>>> import numpy as np
>>> from numpy import linalg as LA
>>> np.set_printoptions(precision=2, suppress=True, linewidth=160)
>>> def rnd(a):
...     return np.round(a, 2) + 0
... 
>>> q, _ = LA.qr(np.array([[0.4, 1.5, -0.4, -0.4, 0.4, 1.4, -0.9, 0.2, 0.5],
...     [2.0, 0.7, -0.1, 0.2, -0.4, -2.7, 1.7, 1.3, 0.6],
...     [-0.8, -0.1, -0.6, -0.8, 2.2, 0.4, 0.7, 0.3, 0.0],
...     [-1.3, 0.6, -0.8, 0.7, -0.2, 0.2, 1.0, -0.1, 0.0],
...     [-0.9, -0.2, 0.2, -0.4, 0.6, 1.2, 0.1, -0.5, -0.2],
...     [-0.4, -0.6, 0.4, 0.5, -1.8, 0.5, -1.3, -0.8, -0.6],
...     [0.1, 1.0, -0.8, 0.1, 0.4, 0.0, 0.7, -1.1, -1.9],
...     [-0.9, 2.0, 1.2, 0.7, -0.4, 2.7, -1.7, 0.7, -1.5],
...     [0.2, -1.0, 0.3, -0.5, 0.4, -1.6, -1.3, 0.7, -1.3]]))
>>> evecs, _ = LA.qr(np.array([[-1.4, 1.0, -0.2], [1.6, -0.8, -0.7], [1.0, -0.4, 0.2]]))
>>> s = 3 * 0.5 ** np.arange(3)
>>> M = q[:, :3] * s @ evecs[:3]
>>> rnd(M)
array([[ 0.68,  0.16, -0.49],
       [ 1.48,  1.48,  0.25],
       [-0.64, -0.48, -0.34],
       [-0.76, -0.94, -0.75],
       [-0.6 , -0.72, -0.11],
       [-0.38, -0.31,  0.2 ],
       [ 0.26,  0.1 , -0.52],
       [ 0.3 , -1.29, -0.52],
       [-0.16,  0.25,  0.45]])
>>> vec = np.array([1, 5, 8])
>>> rhs = M @ vec
>>> c, lr = np.zeros(3), 1 / LA.norm(M, 2) ** 2
>>> for i in range(25):
...     c -= lr * M.T @ (M @ c - rhs)
...     if i % 5 == 0: print(i, round(LA.norm(M @ c - rhs), 2))
... 
0 7.36
5 2.39
10 1.31
15 0.91
20 0.66
>>> rnd(c)
array([0.72, 5.37, 7.51])
>>> rnd(LA.cond(M))
np.float64(4.0)
>>> def softmax(z):
...     e = np.exp(z - z.max(axis=-1, keepdims=True))
...     return e / e.sum(axis=-1, keepdims=True)
... 
>>> rnd(softmax(M[4] + -1))
array([0.28, 0.25, 0.47])
>>> S = M @ M.T / np.sqrt(3)
>>> rnd(softmax(S)[4] @ M)
array([-0.22, -0.49, -0.28])
>>> Uu, s, VT = LA.svd(M, full_matrices=False)
>>> rnd(np.sqrt((s ** 2).sum())), rnd(LA.norm(M))
(np.float64(3.44), np.float64(3.44))
>>> rnd(np.abs(VT[0]))
array([0.6 , 0.77, 0.24])
>>> (s > 1e-8).sum()
np.int64(3)
>>> Uu.shape, s.shape, VT.shape
((9, 3), (3,), (3, 3))
>>> rnd(s)
array([3.  , 1.5 , 0.75])
>>> rnd(np.cumsum(s ** 2) / np.sum(s ** 2))
array([0.76, 0.95, 1.  ])
>>> rnd(s / s[0])
array([1.  , 0.5 , 0.25])
>>> np.allclose(Uu * s @ VT, M)
True
>>> np.abs(Uu[:, 0]).round(6).argmax()
np.int64(1)
>>> M2 = M / LA.norm(M, axis=1, keepdims=True)
>>> G = M2 @ M2.T
>>> rnd(LA.norm(M2, axis=1))
array([1., 1., 1., 1., 1., 1., 1., 1., 1.])
>>> rnd(np.degrees(np.arccos(np.clip(G[4, 0], -1, 1))))
np.float64(126.19)
>>> np.argwhere(np.triu(np.abs(G) > 0.95, 1))
array([[1, 2],
       [1, 4],
       [2, 3]])
>>> f = np.array([0, -4, 2])
>>> rnd(np.cross(M[4, :3], M[3, :3]))
array([ 0.44, -0.37,  0.02])
>>> rng = np.random.default_rng(475807)
>>> A = np.array([[-3, 0, 1, 2, 2, 2, 2, 0, 3],
...     [-1, -1, 2, 0, 1, 0, 3, -1, 1],
...     [0, 1, 3, 1, 0, -1, -1, 2, -3],
...     [1, -3, 2, 2, 3, 0, -1, -2, -2]]) * (rng.random((4, 9)) < 0.3)
>>> A
array([[-3,  0,  1,  2,  0,  0,  2,  0,  0],
       [ 0,  0,  0,  0,  0,  0,  0,  0,  1],
       [ 0,  1,  3,  1,  0,  0,  0,  0,  0],
       [ 0,  0,  0,  2,  0,  0, -1,  0, -2]])
>>> M2 = A[0, 0] * A[1:] - np.outer(A[1:, 0], A[0])
>>> M2
array([[ 0,  0,  0,  0,  0,  0,  0,  0, -3],
       [ 0, -3, -9, -3,  0,  0,  0,  0,  0],
       [ 0,  0,  0, -6,  0,  0,  3,  0,  6]])
>>> A[:, 0] / A[0, 0]
array([ 1., -0., -0., -0.])
>>> vec = np.array([5, 2, 3, 2, 5, 1, 1, 1, 3])
>>> M2 @ vec
array([ -9, -39,   9])
>>> M2 @ (2 * vec)
array([-18, -78,  18])
>>> M2 @ np.eye(9)[5]
array([0., 0., 0.])
>>> m1 = np.array([[9.0, 6.0, 4.0, 0.0, 6.0, 4.0, 4.0, 6.0],
...     [6.0, 14.0, 6.0, 0.0, 9.0, 6.0, 6.0, 9.0],
...     [4.0, 6.0, 9.0, 0.0, 6.0, 4.0, 4.0, 6.0],
...     [0.0, 0.0, 0.0, 5.0, 0.0, 0.0, 0.0, 0.0],
...     [6.0, 9.0, 6.0, 0.0, 14.0, 6.0, 6.0, 9.0],
...     [4.0, 6.0, 4.0, 0.0, 6.0, 9.0, 4.0, 6.0],
...     [4.0, 6.0, 4.0, 0.0, 6.0, 4.0, 9.0, 6.0],
...     [6.0, 9.0, 6.0, 0.0, 9.0, 6.0, 6.0, 14.0]])
>>> ev, evecs = LA.eigh(m1)
>>> vec = np.array([4, 6, -6, -9, 6, -1, 9, -4])
>>> rnd(evecs * np.maximum(ev, 0) @ evecs.T)
array([[ 9.,  6.,  4.,  0.,  6.,  4.,  4.,  6.],
       [ 6., 14.,  6.,  0.,  9.,  6.,  6.,  9.],
       [ 4.,  6.,  9.,  0.,  6.,  4.,  4.,  6.],
       [ 0.,  0.,  0.,  5.,  0.,  0.,  0.,  0.],
       [ 6.,  9.,  6.,  0., 14.,  6.,  6.,  9.],
       [ 4.,  6.,  4.,  0.,  6.,  9.,  4.,  6.],
       [ 4.,  6.,  4.,  0.,  6.,  4.,  9.,  6.],
       [ 6.,  9.,  6.,  0.,  9.,  6.,  6., 14.]])
>>> rnd(LA.eigvalsh(m1[1:, 1:]))
array([ 5.,  5.,  5.,  5.,  5.,  5., 44.])
>>> rnd(evecs * np.abs(ev) @ evecs.T)
array([[ 9.,  6.,  4.,  0.,  6.,  4.,  4.,  6.],
       [ 6., 14.,  6.,  0.,  9.,  6.,  6.,  9.],
       [ 4.,  6.,  9.,  0.,  6.,  4.,  4.,  6.],
       [ 0.,  0.,  0.,  5.,  0.,  0.,  0.,  0.],
       [ 6.,  9.,  6.,  0., 14.,  6.,  6.,  9.],
       [ 4.,  6.,  4.,  0.,  6.,  9.,  4.,  6.],
       [ 4.,  6.,  4.,  0.,  6.,  4.,  9.,  6.],
       [ 6.,  9.,  6.,  0.,  9.,  6.,  6., 14.]])
>>> Lm = LA.cholesky(m1)
>>> rnd(Lm @ Lm.T)
array([[ 9.,  6.,  4.,  0.,  6.,  4.,  4.,  6.],
       [ 6., 14.,  6.,  0.,  9.,  6.,  6.,  9.],
       [ 4.,  6.,  9.,  0.,  6.,  4.,  4.,  6.],
       [ 0.,  0.,  0.,  5.,  0.,  0.,  0.,  0.],
       [ 6.,  9.,  6.,  0., 14.,  6.,  6.,  9.],
       [ 4.,  6.,  4.,  0.,  6.,  9.,  4.,  6.],
       [ 4.,  6.,  4.,  0.,  6.,  4.,  9.,  6.],
       [ 6.,  9.,  6.,  0.,  9.,  6.,  6., 14.]])
>>> rnd(m1 / np.sqrt(np.outer(np.diag(m1), np.diag(m1))))
array([[1.  , 0.53, 0.44, 0.  , 0.53, 0.44, 0.44, 0.53],
       [0.53, 1.  , 0.53, 0.  , 0.64, 0.53, 0.53, 0.64],
       [0.44, 0.53, 1.  , 0.  , 0.53, 0.44, 0.44, 0.53],
       [0.  , 0.  , 0.  , 1.  , 0.  , 0.  , 0.  , 0.  ],
       [0.53, 0.64, 0.53, 0.  , 1.  , 0.53, 0.53, 0.64],
       [0.44, 0.53, 0.44, 0.  , 0.53, 1.  , 0.44, 0.53],
       [0.44, 0.53, 0.44, 0.  , 0.53, 0.44, 1.  , 0.53],
       [0.53, 0.64, 0.53, 0.  , 0.64, 0.53, 0.53, 1.  ]])
>>> LA.eigvalsh(m1).min() > 0
np.True_
>>> ev, evecs = LA.eigh(m1)
>>> np.unique(ev.round(6) + 0, return_counts=True)[1]
array([7, 1])
>>> rnd(ev)
array([ 5.,  5.,  5.,  5.,  5.,  5.,  5., 48.])
>>> rnd(np.abs(evecs[:, -1]))
array([0.3 , 0.46, 0.3 , 0.  , 0.46, 0.3 , 0.3 , 0.46])
>>> rnd(evecs @ np.diag(ev) @ evecs.T)
array([[ 9.,  6.,  4.,  0.,  6.,  4.,  4.,  6.],
       [ 6., 14.,  6.,  0.,  9.,  6.,  6.,  9.],
       [ 4.,  6.,  9.,  0.,  6.,  4.,  4.,  6.],
       [ 0.,  0.,  0.,  5.,  0.,  0.,  0.,  0.],
       [ 6.,  9.,  6.,  0., 14.,  6.,  6.,  9.],
       [ 4.,  6.,  4.,  0.,  6.,  9.,  4.,  6.],
       [ 4.,  6.,  4.,  0.,  6.,  4.,  9.,  6.],
       [ 6.,  9.,  6.,  0.,  9.,  6.,  6., 14.]])
>>> rnd(LA.svd(m1, compute_uv=False))
array([48.,  5.,  5.,  5.,  5.,  5.,  5.,  5.])
>>> rnd(evecs.T @ evecs)
array([[1., 0., 0., 0., 0., 0., 0., 0.],
       [0., 1., 0., 0., 0., 0., 0., 0.],
       [0., 0., 1., 0., 0., 0., 0., 0.],
       [0., 0., 0., 1., 0., 0., 0., 0.],
       [0., 0., 0., 0., 1., 0., 0., 0.],
       [0., 0., 0., 0., 0., 1., 0., 0.],
       [0., 0., 0., 0., 0., 0., 1., 0.],
       [0., 0., 0., 0., 0., 0., 0., 1.]])
>>> (ev > 1e-8).sum(), (ev < -1e-8).sum()
(np.int64(8), np.int64(0))
>>> rnd(LA.eigvalsh(m1 + 5 * np.eye(8)))
array([10., 10., 10., 10., 10., 10., 10., 53.])
